% python3 -q
>>> import numpy as np
>>> from numpy import linalg as LA
>>> np.set_printoptions(precision=2, suppress=True, linewidth=200, sign=" ")
>>> rnd = lambda a: np.round(a, 2) + 0
>>> mat = np.loadtxt("case18.csv", delimiter=",")
>>> print(mat)
[[-2.  0.  0.  0.  0.  0.  0.  0.  0.  0.]
 [ 1. -1.  0.  0.  0.  0.  0.  0.  0.  0.]
 [-2.  1.  1.  0.  0.  0.  0.  0.  0.  0.]
 [-1. -2.  2.  2.  0.  0.  0.  0.  0.  0.]
 [ 1.  2.  2. -2.  1.  0.  0.  0.  0.  0.]
 [-1.  1. -2.  2.  2.  1.  0.  0.  0.  0.]
 [ 2. -2.  0. -2.  0. -2.  0.  0.  0.  0.]
 [ 0.  0.  2. -1. -1.  2.  2.  1.  0.  0.]
 [-2.  2. -1. -1.  2. -2. -1.  2. -2.  0.]
 [-1. -2.  1.  2.  0. -2.  2. -2. -1.  0.]]
>>> # null space of dimension 1
>>> def softmax(z):
...     e = np.exp(z - z.max(axis=-1, keepdims=True))
...     return e / e.sum(axis=-1, keepdims=True)
... 
>>> rnd(softmax(mat[6] + 3))
array([ 0.54,  0.01,  0.07,  0.01,  0.07,  0.01,  0.07,  0.07,  0.07,  0.07])
>>> rnd(softmax(mat).sum(axis=1))
array([ 1.,  1.,  1.,  1.,  1.,  1.,  1.,  1.,  1.,  1.])
>>> scores = mat @ mat.T / np.sqrt(10)
>>> softmax(scores).round(6).argmax(axis=1)
array([ 0,  6,  2,  3,  4,  5,  6,  7,  8,  9])
>>> print(rnd(softmax(scores + np.triu(np.full(scores.shape, -np.inf), 1))))
[[ 1.    0.    0.    0.    0.    0.    0.    0.    0.    0.  ]
 [ 0.22  0.78  0.    0.    0.    0.    0.    0.    0.    0.  ]
 [ 0.33  0.04  0.63  0.    0.    0.    0.    0.    0.    0.  ]
 [ 0.03  0.02  0.03  0.92  0.    0.    0.    0.    0.    0.  ]
 [ 0.01  0.01  0.02  0.    0.96  0.    0.    0.    0.    0.  ]
 [ 0.02  0.    0.01  0.01  0.    0.96  0.    0.    0.    0.  ]
 [ 0.    0.02  0.    0.    0.01  0.    0.96  0.    0.    0.  ]
 [ 0.01  0.01  0.01  0.01  0.04  0.    0.    0.91  0.    0.  ]
 [ 0.    0.    0.    0.    0.    0.    0.    0.    1.    0.  ]
 [ 0.    0.    0.    0.02  0.    0.    0.    0.    0.    0.97]]
>>> rnd(softmax(scores)[6] @ mat)
array([ 1.89, -1.91,  0.04, -1.89,  0.01, -1.91,  0.03, -0.01, -0.02,  0.  ])
>>> print(np.prod(np.diag(mat)), rnd(LA.det(mat)))
-0.0 0.0
>>> print(rnd(np.sort(LA.eigvals(mat))))
[-2. -2. -1.  0.  0.  1.  1.  1.  1.  2.]
>>> LA.matrix_rank(mat - mat[0, 0] * np.eye(10))
np.int64(9)
>>> mat @ mat
array([[ 4.,  0.,  0.,  0.,  0.,  0.,  0.,  0.,  0.,  0.],
       [-3.,  1.,  0.,  0.,  0.,  0.,  0.,  0.,  0.,  0.],
       [ 3.,  0.,  1.,  0.,  0.,  0.,  0.,  0.,  0.,  0.],
       [-6.,  0.,  6.,  4.,  0.,  0.,  0.,  0.,  0.,  0.],
       [-1.,  6.,  0., -6.,  1.,  0.,  0.,  0.,  0.,  0.],
       [ 6., -2.,  4.,  2.,  4.,  1.,  0.,  0.,  0.,  0.],
       [-2.,  4.,  0., -8., -4., -2.,  0.,  0.,  0.,  0.],
       [-2.,  0., -4., -1.,  2.,  0.,  2.,  1.,  0.,  0.],
       [15., -1., 11., -8., -8.,  8.,  6., -2.,  4.,  0.],
       [ 4., -9.,  6., -1., -4., -8., -3., -4.,  2.,  0.]])
>>> r = LA.matrix_rank(mat)
>>> r
np.int64(9)
>>> ns = LA.svd(mat)[2][r:].T
>>> [int(LA.matrix_rank(mat[:i])) for i in range(1, len(mat) + 1)]
[1, 2, 3, 4, 5, 6, 6, 7, 8, 9]
>>> ns[:, 0] / ns[np.abs(ns[:, 0]).round(6).argmax(), 0]
array([ 0.,  0.,  0.,  0.,  0.,  0.,  0.,  0.,  0.,  1.])
>>> mat @ ns
array([[ 0.],
       [ 0.],
       [ 0.],
       [ 0.],
       [ 0.],
       [ 0.],
       [ 0.],
       [ 0.],
       [ 0.],
       [ 0.]])
>>> print(ns.shape)
(10, 1)
>>> cent = 20 * np.array([[-0.3, -0.8, 0.4, 0.6, -2.8, 1.1, 0.2, 0.8, -0.4, -0.3, -1.8, 1.7, -0.3, -1.4],
...     [1.0, 1.0, -0.7, -1.9, 0.3, 1.5, -0.6, -0.4, -0.4, -1.2, -0.1, 1.0, 0.6, 1.5],
...     [0.1, -1.9, -0.3, 0.6, -2.0, -0.2, 0.9, -0.3, 0.4, -0.7, -2.6, -1.6, 1.0, 0.0]])
>>> rng = np.random.default_rng(8572)
>>> labels = rng.integers(0, 3, 42)
>>> arr = cent[labels] + rng.normal(size=(42, 14))
>>> rnd(arr)
array([[  0.59, -39.44,  -5.34,  12.52, -40.3 ,  -4.4 ,  18.72,  -6.97,   7.48, -13.75, -49.93, -31.65,  19.88,  -1.24],
       [ 20.33,  20.74, -12.56, -38.74,   7.12,  29.44, -12.05,  -9.09,  -8.26, -25.56,  -2.34,  20.86,  10.99,  29.94],
       [  0.08, -38.06,  -5.74,  10.93, -39.86,  -4.19,  17.03,  -6.39,   7.35, -14.18, -53.25, -33.23,  20.76,   1.54],
       [  2.65, -38.99,  -6.21,  12.18, -39.77,  -2.45,  18.77,  -7.82,   7.65, -13.59, -53.6 , -31.03,  21.15,  -1.43],
       [ 18.8 ,  21.31, -13.9 , -38.61,   6.33,  30.37, -13.17,  -8.17,  -8.29, -23.63,  -1.01,  20.68,  11.72,  29.72],
       [ -6.73, -16.49,   6.55,  11.3 , -53.85,  22.67,   3.26,  14.9 ,  -7.03,  -5.65, -36.51,  33.33,  -5.57, -29.07],
       [ 21.34,  19.17, -14.91, -39.89,   6.7 ,  29.36, -11.11,  -8.4 ,  -8.27, -24.42,  -0.73,  19.37,  11.95,  30.38],
       [ -7.98, -16.93,   6.89,  11.67, -55.49,  23.05,   3.97,  16.36,  -7.32,  -6.08, -34.11,  34.21,  -5.8 , -28.71],
       [ 20.13,  19.88, -13.6 , -38.4 ,   4.86,  28.83, -11.1 ,  -7.71,  -6.54, -22.46,  -1.22,  20.46,  12.21,  28.89],
       [  1.36, -36.97,  -7.54,  12.43, -38.32,  -2.74,  18.38,  -6.65,   8.12, -13.61, -51.96, -32.43,  19.82,  -0.92],
       [  2.9 , -39.44,  -6.51,  11.61, -40.44,  -3.34,  17.98,  -6.75,   8.39, -13.01, -51.01, -30.33,  19.14,   0.59],
       [  1.  , -37.04,  -7.  ,  11.77, -41.31,  -4.35,  17.24,  -5.74,   8.68, -12.65, -51.32, -34.01,  19.31,  -1.15],
       [ 19.68,  19.64, -12.12, -36.87,   5.71,  31.96, -13.58,  -7.19,  -7.63, -22.92,  -2.52,  19.94,  11.71,  31.54],
       [ 20.85,  18.84, -13.3 , -39.38,   4.29,  30.71, -11.7 , -10.24,  -9.26, -24.62,  -2.81,  19.58,  11.51,  30.54],
       [ 22.02,  20.71, -16.06, -38.63,   6.72,  31.41, -11.98,  -9.61,  -9.17, -21.61,  -3.53,  21.05,  13.21,  32.4 ],
       [  1.48, -38.43,  -3.92,  12.37, -40.11,  -3.86,  17.59,  -7.05,   6.65, -14.4 , -50.8 , -32.66,  19.42,  -0.9 ],
       [  0.03, -38.73,  -7.49,  11.81, -41.87,  -4.25,  19.56,  -4.65,   8.32, -12.58, -52.41, -32.  ,  18.45,   1.39],
       [  2.24, -38.57,  -5.27,  12.36, -39.86,  -6.01,  16.71,  -6.61,  10.15, -14.45, -51.13, -32.17,  19.65,  -1.04],
       [ -5.81, -15.59,   7.01,  13.23, -56.2 ,  21.77,   2.88,  15.76,  -9.37,  -6.45, -36.39,  34.5 ,  -5.28, -28.66],
       [ -6.51, -17.33,   8.74,  13.26, -56.24,  20.94,   4.12,  16.73,  -8.2 ,  -5.66, -37.  ,  32.1 ,  -7.21, -28.74],
       [  2.02, -39.27,  -4.32,  12.54, -39.29,  -3.29,  18.46,  -5.86,   7.62, -13.83, -51.28, -32.96,  21.5 ,   0.47],
       [ -5.98, -17.75,   6.51,  11.83, -56.06,  21.13,   3.77,  14.22,  -8.04,  -7.02, -34.75,  33.87,  -5.05, -28.38],
       [ -6.75, -15.98,   9.14,  10.36, -56.57,  22.93,   2.97,  15.7 ,  -7.13,  -6.24, -36.43,  35.16,  -4.92, -29.8 ],
       [ 19.94,  19.21, -14.91, -38.44,   3.88,  27.86, -12.62,  -8.15,  -7.61, -22.96,  -1.97,  20.35,  11.41,  29.42],
       [ 19.41,  21.63, -12.73, -36.19,   8.26,  30.02, -12.7 ,  -8.4 ,  -8.25, -23.72,  -0.75,  20.81,  11.42,  29.99],
       [ -6.38, -15.99,   7.75,  12.54, -54.96,  20.67,   3.14,  16.14,  -8.47,  -5.84, -36.45,  35.4 ,  -7.46, -27.44],
       [  2.15, -38.29,  -7.89,  12.45, -41.51,  -4.99,  17.63,  -7.93,   7.07, -13.85, -51.22, -32.52,  20.93,   1.37],
       [ -6.09, -14.79,   8.87,  11.6 , -57.01,  20.69,   3.2 ,  17.86,  -7.85,  -5.79, -37.13,  33.34,  -6.63, -27.95],
       [ -6.15, -15.82,   6.23,  10.02, -55.9 ,  22.3 ,   6.13,  15.15,  -7.7 ,  -6.06, -36.27,  33.35,  -6.1 , -29.42],
       [ -5.72, -18.19,   7.42,  13.05, -56.67,  23.23,   3.15,  16.92,  -8.04,  -6.04, -35.32,  33.46,  -6.9 , -28.76],
       [ 20.62,  18.66, -14.12, -38.29,   5.04,  28.6 , -12.08,  -8.65,  -7.47, -22.11,  -3.41,  20.4 ,  12.04,  30.45],
       [  1.94, -37.27,  -6.92,  12.15, -41.03,  -4.57,  17.1 ,  -4.83,   9.03, -13.53, -51.95, -31.55,  20.41,   1.45],
       [  2.16, -39.62,  -6.97,  10.8 , -40.55,  -2.44,  17.27,  -6.15,   9.05, -14.59, -51.98, -31.3 ,  19.89,  -1.53],
       [ 20.75,  19.25, -12.46, -38.92,   6.43,  29.71, -11.99,  -8.57,  -7.11, -24.42,  -1.25,  20.42,  11.58,  29.63],
       [  1.36, -37.32,  -6.51,  12.14, -41.07,  -5.99,  19.43,  -4.77,   9.4 , -14.73, -53.34, -31.62,  20.96,  -2.86],
       [ 17.82,  19.44, -13.21, -37.15,   5.28,  29.56, -11.48,  -7.84,  -8.41, -20.88,  -2.02,  19.6 ,  10.09,  28.08],
       [ -5.02, -16.76,   7.12,  11.79, -56.51,  22.3 ,   4.97,  16.07,  -8.28,  -5.07, -35.75,  34.3 ,  -5.32, -26.57],
       [  2.23, -36.7 ,  -5.93,  12.03, -42.63,  -4.87,  18.41,  -7.86,   7.16, -13.44, -52.41, -31.61,  20.88,  -0.28],
       [ -5.68, -15.13,   7.84,  11.95, -54.56,  23.16,   5.87,  17.76,  -8.53,  -4.99, -36.03,  35.28,  -6.  , -25.84],
       [ 18.98,  20.31, -15.05, -38.27,   5.6 ,  29.04, -11.99,  -8.05,  -6.64, -25.36,  -4.54,  19.04,  12.8 ,  28.62],
       [ -5.29, -16.47,   7.13,  11.9 , -54.82,  22.62,   3.66,  15.94,  -8.05,  -6.55, -34.14,  35.61,  -5.39, -28.33],
       [  0.65, -38.03,  -4.28,  10.92, -39.75,  -4.28,  17.71,  -4.16,   7.45, -14.57, -53.18, -32.91,  20.21,   0.18]])
>>> [round(float(x), 2) for x in LA.svd(arr, compute_uv=False)[:3]]
[417.32, 266.81, 241.04]
>>> round(np.log10(LA.cond(arr)))
2
>>> np.argsort(-LA.norm(arr, axis=0).round(6), kind="stable")[:3]
array([  4,  10,  11])
